$ python -q
>>> import numpy as np
>>> import numpy.linalg as la
>>> np.set_printoptions(suppress=True, linewidth=120)
>>> X = np.loadtxt("mat.csv", delimiter=",")
>>> X
array([[2., 2., 2., 3., 3., 0., 0., 2., 3., 3.],
       [2., 2., 3., 2., 2., 3., 2., 1., 1., 2.],
       [2., 3., 0., 1., 2., 3., 1., 3., 2., 1.],
       [3., 2., 1., 4., 3., 1., 1., 2., 1., 2.],
       [3., 2., 2., 3., 0., 2., 2., 4., 2., 2.],
       [0., 3., 3., 1., 2., 0., 2., 3., 4., 3.],
       [0., 2., 1., 1., 2., 2., 2., 0., 2., 2.],
       [2., 1., 3., 2., 4., 3., 0., 4., 4., 0.],
       [3., 1., 2., 1., 2., 4., 2., 4., 2., 0.],
       [3., 2., 1., 2., 2., 3., 2., 0., 0., 2.]])
>>> np.all(la.eigvalsh(X) > 0)
np.False_
>>> [round(float(la.det(X[:i, :i])), 2) + 0 for i in range(1, 11)]
[2.0, 0.0, -2.0, 13.0, -26.0, -140.0, 314.0, 1952.0, 8582.0, -5393.0]
>>> U, s, VT = la.svd(X, full_matrices=False)
>>> round(np.sqrt((s ** 2).sum()), 3), round(la.norm(X), 3)
(np.float64(22.494), np.float64(22.494))
>>> np.allclose(U * s @ VT, X)
True
>>> s.round(3)
array([19.973,  5.811,  5.497,  4.227,  3.782,  2.788,  1.111,  1.084,  0.843,  0.187])
>>> np.round(np.cumsum(s ** 2) / np.sum(s ** 2), 3)
array([0.788, 0.855, 0.915, 0.95 , 0.978, 0.994, 0.996, 0.999, 1.   , 1.   ])
>>> np.abs(U[:, 0]).round(6).argmax()
np.int64(7)
>>> U.shape, s.shape, VT.shape
((10, 10), (10,), (10, 10))
>>> w, V = la.eigh(X)
>>> vec = np.array([2, 3, 3, 1, 0, 3, 0, 1, 0, 0])
>>> np.abs(X).sum(axis=1).max(), np.round(np.abs(w).max(), 3)
(np.float64(23.0), np.float64(19.973))
>>> np.round(la.eigvalsh(X[1:, 1:]), 3)
array([-4.573, -3.534, -2.782, -0.985,  0.131,  1.   ,  3.386,  5.408, 17.949])
>>> (np.sign(V[:, -1].round(6)) == np.sign(V[0, -1].round(6))).astype(int)
array([1, 1, 1, 1, 1, 1, 1, 1, 1, 1])
